In [1]: import numpy as np

In [2]: np.set_printoptions(suppress=True, linewidth=100)

In [3]: E = np.load("x.npy")

In [4]: E
Out[4]: 
array([[ 8.961, -1.748, -4.08 ],
       [-9.241, -3.792,  0.474],
       [-6.749,  5.15 , -5.284],
       [-3.064, -9.321, -1.93 ],
       [ 0.261,  8.205,  5.711],
       [ 9.875, -1.041,  1.184],
       [ 4.57 ,  4.756, -7.516],
       [-2.134, -1.834, -9.596],
       [-3.131, -2.52 , -9.157],
       [ 4.438, -3.837, -8.098],
       [ 1.736, -3.299, -9.279],
       [ 1.502,  8.421,  5.181],
       [-0.574,  9.425,  3.291],
       [-6.993, -6.672,  2.565],
       [-1.246, -7.868, -6.045],
       [ 1.256, -2.015, -9.714],
       [ 2.887, -7.567, -5.866],
       [-4.546,  8.605,  2.302],
       [-4.384, -5.969,  6.72 ],
       [ 3.798,  5.337,  7.556],
       [ 5.364,  6.085,  5.848],
       [ 2.179, -8.636,  4.547],
       [ 9.581, -2.817,  0.519],
       [ 5.356, -5.422,  6.475],
       [ 2.53 , -6.522, -7.146],
       [ 9.848, -1.174,  1.282]])

In [5]: f, v = E[24], E[10]

In [6]: np.round(f @ f, 3)
Out[6]: np.float64(100.003)

In [7]: round(f @ v, 3)
Out[7]: np.float64(92.216)

In [8]: p = (f @ v) / (f @ f) * f

In [9]: p.round(3)
Out[9]: array([ 2.333, -6.014, -6.59 ])

In [10]: O, vecs = np.linalg.qr(E[:, :2])[0], np.linalg.qr(E[:, 2:])[0]

In [11]: s = np.linalg.svd(O.T @ vecs, compute_uv=False)

In [12]: round(float(np.linalg.norm(O @ O.T - vecs @ vecs.T, 2)), 3)
Out[12]: 1.0

In [13]: np.round(np.degrees(np.arccos(s.clip(0, 1))), 3)
Out[13]: array([70.904])

In [14]: s.round(3)
Out[14]: array([0.327])

In [15]: (s > 0.9).sum()
Out[15]: np.int64(0)

In [16]: m1 = np.load("dump.npy")

In [17]: m1
Out[17]: 
array([[-0.35,  0.1 ,  1.35],
       [ 0.95,  1.85, -1.35],
       [ 2.2 ,  3.85, -3.6 ]])

In [18]: left, s, vt = np.linalg.svd(m1, full_matrices=False)

In [19]: np.round(left.T @ left, 3) + 0
Out[19]: 
array([[1., 0., 0.],
       [0., 1., 0.],
       [0., 0., 1.]])

In [20]: np.round(np.cumsum(s ** 2) / np.sum(s ** 2), 3)
Out[20]: array([0.971, 1.   , 1.   ])

In [21]: np.round(np.abs(vt[0]), 3)
Out[21]: array([0.385, 0.669, 0.636])

In [22]: np.round(vt @ vt.T, 3) + 0
Out[22]: 
array([[1., 0., 0.],
       [0., 1., 0.],
       [0., 0., 1.]])

In [23]: left.shape, s.shape, vt.shape
Out[23]: ((3, 3), (3,), (3, 3))

In [24]: np.round(left.T @ m1 @ vt.T, 3) + 0
Out[24]: 
array([[6.288, 0.   , 0.   ],
       [0.   , 1.089, 0.   ],
       [0.   , 0.   , 0.   ]])

In [25]: np.linalg.cond(m1) > 100
Out[25]: np.True_

In [26]: np.linalg.matrix_rank(m1, rtol=0.1)
Out[26]: np.int64(2)

In [27]: np.argsort(-np.linalg.norm(m1, axis=0).round(6), kind="stable")[:3]
Out[27]: array([1, 2, 0])

In [28]: [round(float(x), 3) for x in np.linalg.svd(m1, compute_uv=False)[:3]]
Out[28]: [6.288, 1.089, 0.0]

In [29]: out = np.array([[3, 0, 0], [2, -8, 2], [4, 4, 1]])

In [30]: np.linalg.matrix_rank(np.vstack([m1, out.T]))
Out[30]: np.int64(3)

In [31]: np.round(np.einsum("ij,ij->i", m1, m1), 3)
Out[31]: array([ 1.955,  6.148, 32.623])

In [32]: np.round(np.einsum("ik,kj->ji", m1, out), 3)
Out[32]: 
array([[  4.55,   1.15,  -0.1 ],
       [  4.6 , -20.2 , -45.2 ],
       [  1.55,   2.35,   4.1 ]])

In [33]: np.round(np.einsum("ij->j", m1), 3)
Out[33]: array([ 2.8,  5.8, -3.6])

In [34]: np.vstack([m1, out.T]).shape
Out[34]: (6, 3)

In [35]: np.round(out.T @ m1.T, 3)
Out[35]: 
array([[  4.55,   1.15,  -0.1 ],
       [  4.6 , -20.2 , -45.2 ],
       [  1.55,   2.35,   4.1 ]])

In [36]: left, s, vt = np.linalg.svd(m1)

In [37]: vecs = vt[:(s > 1e-8).sum()]

In [38]: rng = np.random.default_rng(16381)

In [39]: vec = m1[1] + -3 * m1[0] + rng.integers(2) * np.eye(3)[2]

In [40]: vec.round(3)
Out[40]: array([ 2.  ,  1.55, -4.4 ])

In [41]: np.linalg.matrix_rank(np.vstack([m1, vec]))
Out[41]: np.int64(3)

In [42]: np.allclose(vecs.T @ vecs @ vec, vec)
Out[42]: False

In [43]: round(np.linalg.norm(vec - vecs.T @ vecs @ vec), 3)
Out[43]: np.float64(0.26)

In [44]: np.round(np.diag(vecs.T @ vecs), 3)
Out[44]: array([0.148, 0.919, 0.932])

In [45]: np.abs(np.diag(np.linalg.qr(m1)[1])) > 1e-9
Out[45]: array([ True,  True, False])

In [46]: np.allclose(m1[:-1].T @ np.linalg.lstsq(m1[:-1].T, m1[-1])[0], m1[-1])
Out[46]: True

In [47]: np.unique(m1.round(6), axis=0).shape
Out[47]: (3, 3)

In [48]: np.linalg.lstsq(m1[:-1].T, m1[-1])[2]
Out[48]: np.int32(2)

In [49]: t = rng.uniform(0, 2 * np.pi, 13)

In [50]: O, _ = np.linalg.qr(np.array([[0.1, 1.2], [-0.5, 0.0], [-0.1, 0.1]]))

In [51]: X = 3 * np.c_[np.cos(t), np.sin(t)] @ O.T

In [52]: X.round(3)
Out[52]: 
array([[-2.979, -0.199, -0.291],
       [-1.614, -2.44 , -0.663],
       [-2.449, -1.639, -0.559],
       [ 2.964, -0.438,  0.152],
       [ 2.306,  1.827,  0.588],
       [-0.737, -2.829, -0.674],
       [-2.871,  0.868, -0.051],
       [ 0.585,  2.865,  0.67 ],
       [-0.509, -2.88 , -0.666],
       [-0.477,  2.903,  0.589],
       [-2.901,  0.759, -0.077],
       [ 0.632, -2.877, -0.571],
       [ 2.951, -0.521,  0.133]])

In [53]: # rows and columns are dependent

In [54]: cen = E - E.mean(axis=0)

In [55]: vecs = np.linalg.svd(cen)[2][:1]

In [56]: out = cen - cen @ vecs.T @ vecs

In [57]: np.round(out.std(axis=0), 3)
Out[57]: array([5.182, 3.525, 3.434])

In [58]: np.linalg.norm(out, axis=1).round(6).argmax()
Out[58]: np.int64(2)

In [59]: np.round((cen @ vecs.T).std(axis=0), 3)
Out[59]: array([6.712])

In [60]: np.round(np.diag(vecs.T @ vecs), 3)
Out[60]: array([0.011, 0.483, 0.505])

In [61]: left, s, vt = np.linalg.svd(X)

In [62]: np.argmax(s[:-1] / (s[1:] + 1e-6)) + 1
Out[62]: np.int64(2)

In [63]: out = left[:, :2] @ np.diag(s[:2]) @ vt[:2]

In [64]: np.linalg.matrix_rank(X, rtol=0.05)
Out[64]: np.int64(2)

In [65]: out = np.c_[E[:, :1] @ np.array([[0]]), np.array([-2, 0, -1, -1, 4, 2, -1, 5, 1, 1, -5, 5, 4, -2, -2, 4, 3, 1, -3, 0, -4, 5, -1, 5, 5, -1])]

In [66]: out
Out[66]: 
array([[ 0., -2.],
       [ 0.,  0.],
       [ 0., -1.],
       [ 0., -1.],
       [ 0.,  4.],
       [ 0.,  2.],
       [ 0., -1.],
       [ 0.,  5.],
       [ 0.,  1.],
       [ 0.,  1.],
       [ 0., -5.],
       [ 0.,  5.],
       [ 0.,  4.],
       [ 0., -2.],
       [ 0., -2.],
       [ 0.,  4.],
       [ 0.,  3.],
       [ 0.,  1.],
       [ 0., -3.],
       [ 0.,  0.],
       [ 0., -4.],
       [ 0.,  5.],
       [ 0., -1.],
       [ 0.,  5.],
       [ 0.,  5.],
       [ 0., -1.]])

In [67]: np.round(np.linalg.lstsq(E, out[:, 0])[0], 3)
Out[67]: array([0., 0., 0.])

In [68]: np.round(np.linalg.norm(np.linalg.qr(E)[0].T @ out, axis=0) ** 2 / ((out ** 2).sum(axis=0) + 1e-12), 3)
Out[68]: array([0.   , 0.012])

In [69]: np.linalg.matrix_rank(out)
Out[69]: np.int64(1)

In [70]: np.linalg.matrix_rank(np.c_[E, out])
Out[70]: np.int64(4)

In [71]: data = np.load("a.npy")

In [72]: data
Out[72]: 
array([[0, 0, 0, 1],
       [0, 0, 0, 0],
       [0, 0, 2, 0],
       [0, 3, 0, 0]])

In [73]: # 2 groups of indices that never mix

In [74]: C = E[[16, 1]].astype(float)

In [75]: for _ in range(5):
    ...:     labels = np.linalg.norm(E[:, None] - C, axis=-1).argmin(axis=1)
    ...:     C = np.array([E[labels == j].mean(axis=0) for j in range(2)])
    ...: 

In [76]: labels
Out[76]: array([0, 1, 1, 0, 1, 0, 0, 0, 0, 0, 0, 1, 1, 1, 0, 0, 0, 1, 1, 1, 1, 0, 0, 0, 0, 0])

In [77]: np.round(C[1] - C[0], 3)
Out[77]: array([-5.509,  7.284,  7.463])

In [78]: np.abs(C[1] - C[0]).argmax()
Out[78]: np.int64(2)

In [79]: np.einsum("ii->", data)
Out[79]: np.int64(2)

In [80]: np.poly(data)
Out[80]: array([ 1., -2.,  0.,  0.,  0.])

In [81]: np.kron(np.eye(2, dtype=int), data)
Out[81]: 
array([[0, 0, 0, 1, 0, 0, 0, 0],
       [0, 0, 0, 0, 0, 0, 0, 0],
       [0, 0, 2, 0, 0, 0, 0, 0],
       [0, 3, 0, 0, 0, 0, 0, 0],
       [0, 0, 0, 0, 0, 0, 0, 1],
       [0, 0, 0, 0, 0, 0, 0, 0],
       [0, 0, 0, 0, 0, 0, 2, 0],
       [0, 0, 0, 0, 0, 3, 0, 0]])

In [82]: left, s, vt = np.linalg.svd(data)

In [83]: vecs = vt[:(s > 1e-8).sum()]

In [84]: vec = data[2] + 2 * data[3] + rng.integers(2) * np.eye(4)[3]

In [85]: vec
Out[85]: array([0., 6., 2., 0.])

In [86]: round(float(np.linalg.norm(vec - vecs.T @ vecs @ vec)), 3)
Out[86]: 0.0

In [87]: np.linalg.matrix_rank(np.vstack([data, vec]))
Out[87]: np.int64(3)

In [88]: vecs.T @ vecs
Out[88]: 
array([[0., 0., 0., 0.],
       [0., 1., 0., 0.],
       [0., 0., 1., 0.],
       [0., 0., 0., 1.]])

In [89]: left, s, vt = np.linalg.svd(data)

In [90]: np.argmax(s[:-1] / (s[1:] + 1e-6)) + 1
Out[90]: np.int64(3)

In [91]: out = left[:, :3] @ np.diag(s[:3]) @ vt[:3]

In [92]: np.linalg.matrix_rank(data, rtol=0.05)
Out[92]: np.int64(3)

In [93]: out
Out[93]: 
array([[0., 0., 0., 1.],
       [0., 0., 0., 0.],
       [0., 0., 2., 0.],
       [0., 3., 0., 0.]])

In [94]: round(float(np.linalg.norm(data - out, 2)), 3), s[3]
Out[94]: (0.0, np.float64(-0.0))

In [95]: np.round(np.linalg.norm(data - out) / np.linalg.norm(data), 3)
Out[95]: np.float64(0.0)
